$ ipython --no-banner

In [1]: import numpy as np

In [2]: from numpy import linalg as LA

In [3]: np.set_printoptions(precision=3, suppress=True, linewidth=160, legacy="1.25")

In [4]: arr = np.load("m.npy")

In [5]: arr
Out[5]: 
array([[-1.444, -1.508,  1.89 , -0.337],
       [ 1.642, -0.151,  6.295,  2.463],
       [ 2.207,  1.024,  7.206, -1.516],
       [ 3.05 ,  1.273, -3.247, -3.168],
       [-2.823,  6.97 ,  2.559,  4.574],
       [ 2.794, -1.759,  2.298, -0.015],
       [-2.811, -2.806,  2.324,  2.151],
       [-3.022, -3.364, -1.452, -0.932],
       [-1.234,  2.333, -7.033,  1.759],
       [ 0.136,  1.337,  0.433,  2.271],
       [ 2.94 , -0.545,  2.874,  0.529],
       [ 1.268, -2.127,  5.395,  4.051],
       [ 2.174, -5.142, -4.772, -2.487],
       [-0.344, -0.013, -5.056, -1.134],
       [ 1.59 ,  1.761, -3.607, -5.149],
       [ 0.583,  2.356, -5.793, -0.117],
       [-0.376, -5.39 , -4.475,  0.782],
       [-0.918,  1.451, -0.124,  3.081]])

In [6]: cent = arr[[1, 16]].astype(float)

In [7]: for _ in range(5):
   ...:     lab = LA.norm(arr[:, None] - cent, axis=-1).argmin(axis=1)
   ...:     cent = np.array([arr[lab == j].mean(axis=0) for j in range(2)])
   ...: 

In [8]: print(lab)
[0 0 0 1 0 0 0 1 1 0 0 0 1 1 1 1 1 0]

In [9]: cent
Out[9]: 
array([[ 0.299,  0.189,  3.115,  1.725],
       [ 0.303, -0.773, -4.429, -1.306]])

In [10]: print(np.abs(cent[1] - cent[0]).argmax())
2

In [11]: lab = arr[:, 1] > np.median(arr[:, 1])

In [12]: f = arr[lab].mean(axis=0) - arr[~lab].mean(axis=0)

In [13]: np.argsort(-np.abs(f).round(6), kind="stable")
Out[13]: array([1, 2, 3, 0])

In [14]: print(lab.astype(int))
[0 0 1 1 1 0 0 0 1 1 0 0 0 1 1 1 0 1]

In [15]: round(float((((arr - arr.mean(axis=0)) @ f > 0) == lab).mean()), 3)
Out[15]: 0.944

In [16]: hat = arr @ LA.solve(arr.T @ arr, arr.T)

In [17]: hat @ arr[:, 2]
Out[17]: array([ 1.89 ,  6.295,  7.206, -3.247,  2.559,  2.298,  2.324, -1.452, -7.033,  0.433,  2.874,  5.395, -4.772, -5.056, -3.607, -5.793, -4.475, -0.124])

In [18]: vec = np.array([-2, 3, 0, -2])

In [19]: target = arr @ vec

In [20]: np.round(LA.pinv(arr) @ arr, 3) + 0
Out[20]: 
array([[1., 0., 0., 0.],
       [0., 1., 0., 0.],
       [0., 0., 1., 0.],
       [0., 0., 0., 1.]])

In [21]: rng = np.random.default_rng(32771)

In [22]: target = target + 0.02 * rng.normal(size=18)

In [23]: print(target)
[ -0.967  -8.653   1.697   4.065  17.364 -10.853  -7.092  -2.179   5.944  -0.833  -8.581 -17.041 -14.829   2.93   12.41    6.124 -16.945   0.002]

In [24]: b, *_ = LA.lstsq(arr, target)

In [25]: round(float(LA.norm(target - arr @ b)), 3)
Out[25]: 0.07

In [26]: b.round()
Out[26]: array([-2.,  3.,  0., -2.])

In [27]: b.round(3) + 0
Out[27]: array([-2.002,  2.998,  0.   , -2.004])

In [28]: print(np.round(arr.T @ (target - arr @ b), 3) + 0)
[0. 0. 0. 0.]

In [29]: print([round(float(LA.norm(LA.solve(arr.T @ arr + lam * np.eye(4), arr.T @ target))), 2) for lam in (0, 1, 10, 100)])
[4.12, 4.06, 3.6, 1.96]
